% ipython --no-banner

In [1]: import numpy as np

In [2]: np.set_printoptions(precision=2, suppress=True, linewidth=200)

In [3]: def tidy(a):
   ...:     return np.round(a, 2) + 0
   ...: 

In [4]: A = np.load("block1.npy")

In [5]: print(A)
[[-2  0  0  0  0  0  0  0  0  0  0  0  0  0  0]
 [ 0 -2  0  0  0  0  0  0  0  0  0  0  0  0  0]
 [ 0  0  2  0  0  0  0  0  0  0  0  0  0  0  0]
 [ 0  0  0  3  0  0  0  0  0  0  0  0  0  0  0]
 [ 0  0  0  0 -1  0  0  0  0  0  0  0  0  0  0]
 [ 0  0  0  0  0 -2  0  0  0  0  0  0  0  0  0]
 [ 0  0  0  0  0  0  0  0  0  0  0  0  0  0  0]
 [ 0  0  0  0  0  0  0 -3  0  0  0  0  0  0  0]
 [ 0  0  0  0  0  0  0  0  1  0  0  0  0  0  0]
 [ 0  0  0  0  0  0  0  0  0 -3  0  0  0  0  0]
 [ 0  0  0  0  0  0  0  0  0  0 -2  0  0  0  0]
 [ 0  0  0  0  0  0  0  0  0  0  0  2  0  0  0]
 [ 0  0  0  0  0  0  0  0  0  0  0  0  0  0  0]
 [ 0  0  0  0  0  0  0  0  0  0  0  0  0 -1  0]
 [ 0  0  0  0  0  0  0  0  0  0  0  0  0  0  3]]

In [6]: tidy(np.linalg.eigvalsh(A).min())
Out[6]: np.float64(-3.0)

In [7]: evals, V = np.linalg.eigvalsh(A)
---------------------------------------------------------------------------
ValueError                                Traceback (most recent call last)
Cell In[7], line 1
----> 1 evals, V = np.linalg.eigvalsh(A)

ValueError: too many values to unpack (expected 2)

In [8]: evals, V = np.linalg.eigh(A)

In [9]: evals
Out[9]: array([-3., -3., -2., -2., -2., -2., -1., -1.,  0.,  0.,  1.,  2.,  2.,  3.,  3.])

In [10]: tidy(np.linalg.eigvalsh(A @ A))
Out[10]: array([0., 0., 1., 1., 1., 4., 4., 4., 4., 4., 4., 9., 9., 9., 9.])

In [11]: print(evals.sum(), np.trace(A))
-5.0 -5

In [12]: rng = np.random.default_rng(66)

In [13]: z = rng.permutation(15)

In [14]: z
Out[14]: array([13,  9,  1, 14,  5,  7,  0,  8,  4, 12,  6,  2,  3, 11, 10])

In [15]: A2 = A[z][:, z]

In [16]: np.diag(A2)
Out[16]: array([-1, -3, -2,  3, -2, -3, -2,  1, -1,  0,  0,  2,  3,  2, -2])

In [17]: print(np.allclose(A2, A))
False

In [18]: tidy(np.sort(np.abs(np.linalg.eigvals(A2))))
Out[18]: array([0., 0., 1., 1., 1., 2., 2., 2., 2., 2., 2., 3., 3., 3., 3.])

In [19]: np.trace(A2)
Out[19]: np.int64(-5)

In [20]: tidy(np.linalg.svd(A, compute_uv=False))
Out[20]: array([3., 3., 3., 3., 2., 2., 2., 2., 2., 2., 1., 1., 1., 0., 0.])

In [21]: data = np.load("dump.npy")

In [22]: print(data)
[[ 0  0  0  0  0  0  0  0  0  0  0  0  0]
 [-3  5  0  0  0  0  0  0  0  0  0  0  0]
 [ 1  1 -2  0  0  0  0  0  0  0  0  0  0]
 [-1  2 -1 -5  0  0  0  0  0  0  0  0  0]
 [ 2 -3 -5  5  3  0  0  0  0  0  0  0  0]
 [ 5 -5  2  5 -5  1  0  0  0  0  0  0  0]
 [ 1 -3 -1 -5  3  0  3  0  0  0  0  0  0]
 [-5  5  0  4  2 -5  2  0  0  0  0  0  0]
 [ 3  1 -2 -3 -5  1 -5 -2 -2  0  0  0  0]
 [-1  5  4  0  0 -1  3  4  2  4  0  0  0]
 [ 2 -2 -5 -1  0  2 -4  0 -3 -3 -5  0  0]
 [-4 -3 -2 -4  1  0  5 -5  1 -3 -3 -2  0]
 [-4  2  0  5  4  2 -1 -3 -4  5  3 -2 -3]]

In [23]: # triangular: eigenvalues sit on the diagonal

In [24]: print(tidy(np.linalg.det(data)))
0.0

In [25]: assert data == data.T
---------------------------------------------------------------------------
ValueError                                Traceback (most recent call last)
Cell In[25], line 1
----> 1 assert data == data.T

ValueError: The truth value of an array with more than one element is ambiguous. Use a.any() or a.all()

In [26]: np.allclose(data, data.T)
Out[26]: False

In [27]: tidy(np.sort(np.linalg.eigvals(data)))
Out[27]: array([-5., -5., -3., -2., -2., -2.,  0.,  0.,  1.,  3.,  3.,  4.,  5.])

In [28]: tidy(np.linalg.norm(data, 2) / np.linalg.norm(data))
Out[28]: np.float64(0.56)

In [29]: np.linalg.matrix_rank(data, rtol=0.1)
Out[29]: np.int64(9)
